$ ipython --no-banner

In [1]: import numpy as np

In [2]: np.set_printoptions(precision=3, suppress=True, linewidth=160)

In [3]: def rnd(a):
   ...:     return np.round(a, 3) + 0
   ...: 

In [4]: A2 = np.array([[3]])

In [5]: W2 = np.array([[7, 2, 8, 2], [3, 6, 5, 3], [4, 0, 0, 6], [3, 4, 9, 4]])

In [6]: feats = np.block([[A2, np.array([[9, 6, -4, 5]])], [np.zeros((4, 1)), W2]])

In [7]: print(feats)
[[ 3.  9.  6. -4.  5.]
 [ 0.  7.  2.  8.  2.]
 [ 0.  3.  6.  5.  3.]
 [ 0.  4.  0.  0.  6.]
 [ 0.  3.  4.  9.  4.]]

In [8]: rnd(np.linalg.norm(feats, "nuc"))
Out[8]: np.float64(40.576)

In [9]: rnd(np.linalg.norm(feats[3] - feats[0]))
Out[9]: np.float64(9.327)

In [10]: x0 = np.array([1, -8, 1, 1, -5])

In [11]: rhs = feats @ x0

In [12]: b, lr = np.zeros(5), 1 / np.linalg.norm(feats, 2) ** 2

In [13]: for i in range(3):
    ...:     b -= lr * feats.T @ (feats @ b - rhs)
    ...:     if i % 1 == 0: print(i, round(np.linalg.norm(feats @ b - rhs), 3))
    ...: 
0 42.092
1 31.127
2 25.054

In [14]: print(rnd(np.linalg.cond(feats)))
24.58

In [15]: def softmax(z):
    ...:     e = np.exp(z - z.max(axis=-1, keepdims=True))
    ...:     return e / e.sum(axis=-1, keepdims=True)
    ...: 

In [16]: rnd(softmax(feats[3] + -3))
Out[16]: array([0.002, 0.118, 0.002, 0.002, 0.875])

In [17]: rnd(softmax(feats[3]))
Out[17]: array([0.002, 0.118, 0.002, 0.002, 0.875])

In [18]: print(rnd(softmax(feats).sum(axis=1)))
[1. 1. 1. 1. 1.]

In [19]: att = feats @ feats.T / np.sqrt(5)

In [20]: rnd(softmax(att))
Out[20]: 
array([[1.   , 0.   , 0.   , 0.   , 0.   ],
       [0.   , 0.995, 0.   , 0.   , 0.005],
       [0.   , 0.007, 0.007, 0.   , 0.986],
       [0.998, 0.   , 0.   , 0.002, 0.   ],
       [0.   , 0.003, 0.   , 0.   , 0.997]])

In [21]: print(rnd(np.sort(np.abs(np.linalg.eigvals(feats)))))
[ 2.681  3.     4.423  6.126 16.022]

In [22]: print(np.trace(feats))
20.0

In [23]: feats @ feats
Out[23]: 
array([[  9., 107.,  92., 135.,  47.],
       [  0.,  93.,  34.,  84.,  76.],
       [  0.,  68.,  54.,  81.,  66.],
       [  0.,  46.,  32.,  86.,  32.],
       [  0.,  81.,  46.,  80.,  88.]])

In [24]: np.allclose(feats, feats.T)
Out[24]: False

In [25]: rnd(np.abs(np.linalg.eigvals(feats)).max())
Out[25]: np.float64(16.022)
